$ python -q
>>> import numpy as np
>>> import numpy.linalg as la
>>> np.set_printoptions(suppress=True, linewidth=200)
>>> def rnd(a):
...     return np.round(a, 3) + 0
... 
>>> F = np.array([[3.02, 3.0, -2.0, 2.0, -3.0, 0.0],
...     [3.0, -2.98, -2.0, -3.0, -1.0, 0.0],
...     [-3.0, -2.0, -1.98, 2.0, 0.0, 1.0],
...     [-1.0, -2.0, -3.0, 0.02, 2.0, -2.0],
...     [1.0, 3.0, -3.0, -3.0, 3.02, -2.0],
...     [3.0, 3.0, -2.0, 2.0, -3.0, 0.02]])
>>> rng = np.random.default_rng(44)
>>> z = rng.permutation(6)
>>> z
array([3, 0, 2, 5, 4, 1])
>>> A2 = F[z][:, z]
>>> rnd(np.trace(A2))
np.float64(1.12)
>>> np.allclose(A2, F)
False
>>> rnd(np.sort(np.abs(la.eigvals(A2))))
array([0.02 , 0.161, 1.706, 5.15 , 5.15 , 5.298])
>>> def softmax(z):
...     e = np.exp(z - z.max(axis=-1, keepdims=True))
...     return e / e.sum(axis=-1, keepdims=True)
... 
>>> rnd(softmax(F[2] + 3))
array([0.004, 0.012, 0.012, 0.646, 0.087, 0.238])
>>> S = F @ F.T / np.sqrt(6)
>>> print(rnd(softmax(S)))
[[0.506 0.    0.    0.    0.    0.494]
 [0.    1.    0.    0.    0.    0.   ]
 [0.    0.    0.989 0.011 0.    0.   ]
 [0.    0.002 0.011 0.971 0.016 0.   ]
 [0.    0.    0.    0.    1.    0.   ]
 [0.506 0.    0.    0.    0.    0.494]]
>>> W = np.array([[-3, -1, -3, -2, 2, 0],
...     [-2, 2, 0, 0, 0, 2],
...     [-3, 1, 3, 1, 1, 2],
...     [2, -2, -2, 3, 1, -3],
...     [0, 3, 2, -2, -2, -2],
...     [-2, 3, 2, 1, -2, -2]])
>>> beta = np.array([5, 0, 3, 4, 1, 3])
>>> hid = np.maximum(F @ W + beta, 0)
>>> la.matrix_rank(hid)
np.int64(6)
>>> print((hid > 0).astype(int))
[[0 0 0 1 1 1]
 [1 0 0 0 1 1]
 [1 0 1 1 0 0]
 [1 0 0 0 0 0]
 [1 1 0 0 0 1]
 [0 0 0 1 1 1]]
>>> basis = np.array([[3, 2], [0, 2], [-1, 1], [-2, 3], [3, -3], [3, 0]])
>>> (hid @ basis).round(6).argmax(axis=1)
array([0, 0, 1, 0, 0, 0])
>>> left, s, Vh = la.svd(F)
>>> np.argmax(s[:-1] / (s[1:] + 1e-6)) + 1
np.int64(5)
>>> A2 = left[:, :5] @ np.diag(s[:5]) @ Vh[:5]
>>> la.matrix_rank(F, rtol=0.05)
np.int64(5)
>>> la.matrix_rank(A2)
np.int64(5)
>>> rnd(la.norm(F - A2) / la.norm(F))
np.float64(0.0)
>>> print(rnd(la.norm(F - A2, 2)), rnd(s[5]))
0.0 0.0
>>> print(rnd(A2))
[[ 3.02  3.   -2.    2.   -3.    0.  ]
 [ 3.   -2.98 -2.   -3.   -1.    0.  ]
 [-3.   -2.   -1.98  2.    0.    1.  ]
 [-1.   -2.   -3.    0.02  2.   -2.  ]
 [ 1.    3.   -3.   -3.    3.02 -2.  ]
 [ 3.    3.   -2.    2.   -3.    0.02]]
>>> J = np.loadtxt("data.csv", delimiter=",")
>>> J
array([[ -6.352,  -7.766,   6.537,   2.344,  -5.575,  -1.733],
       [ -1.498,  -0.606,  16.29 ,   2.24 ,  -4.817,   0.307],
       [ -0.42 ,  -4.759,   6.737,  -0.105,  -7.271,  -4.654],
       [  5.61 ,  -0.658,   4.799,  -1.438,  -2.575,   6.235],
       [ -0.72 ,   6.448,   9.184,   3.175,   0.892,   3.995],
       [  0.981,   1.025,  -4.907,  -2.015,   3.905,  -3.574],
       [  4.178,  -8.873,   8.105,  -0.256,  -3.598,  -1.934],
       [ -3.252,   0.331,   8.508,  -0.81 ,  -4.086,  -1.118],
       [ -6.835,  -0.843,   7.356,   3.312,  -0.2  ,  -2.424],
       [  1.284,   8.494,   5.901,   1.589,   6.83 ,  -1.747],
       [  2.359,  -1.859,  -8.684,  -2.89 ,  -0.212,   0.238],
       [  1.001,   4.664,  -0.616,  -0.991,   3.766,   0.513],
       [ -0.136,  -0.16 , -11.321,  -0.515,  -7.713,   7.875],
       [  2.502,  -3.684,  15.401,  -1.941,  -1.162,  -4.061]])
>>> x = np.array([1, 3, 0, 1, -3, 0])
>>> h = np.maximum(J @ x, 0)
>>> print(rnd(J.T @ h))
[  -1.151  154.242  362.131   66.711 -267.291  260.43 ]
>>> rnd(h)
array([ 0.   , 13.375,  7.011,  9.923, 19.123,  0.   ,  0.   ,  9.189,  0.   ,  7.865,  0.   ,  2.704, 22.008,  0.   ])
>>> J * (h > 1e-9)[:, None]
array([[ -0.   ,  -0.   ,   0.   ,   0.   ,  -0.   ,  -0.   ],
       [ -1.498,  -0.606,  16.29 ,   2.24 ,  -4.817,   0.307],
       [ -0.42 ,  -4.759,   6.737,  -0.105,  -7.271,  -4.654],
       [  5.61 ,  -0.658,   4.799,  -1.438,  -2.575,   6.235],
       [ -0.72 ,   6.448,   9.184,   3.175,   0.892,   3.995],
       [  0.   ,   0.   ,  -0.   ,  -0.   ,   0.   ,  -0.   ],
       [  0.   ,  -0.   ,   0.   ,  -0.   ,  -0.   ,  -0.   ],
       [ -3.252,   0.331,   8.508,  -0.81 ,  -4.086,  -1.118],
       [ -0.   ,  -0.   ,   0.   ,   0.   ,  -0.   ,  -0.   ],
       [  1.284,   8.494,   5.901,   1.589,   6.83 ,  -1.747],
       [  0.   ,  -0.   ,  -0.   ,  -0.   ,  -0.   ,   0.   ],
       [  1.001,   4.664,  -0.616,  -0.991,   3.766,   0.513],
       [ -0.136,  -0.16 , -11.321,  -0.515,  -7.713,   7.875],
       [  0.   ,  -0.   ,   0.   ,  -0.   ,  -0.   ,  -0.   ]])
>>> np.flatnonzero(h > 1e-9)
array([ 1,  2,  3,  4,  7,  9, 11, 12])
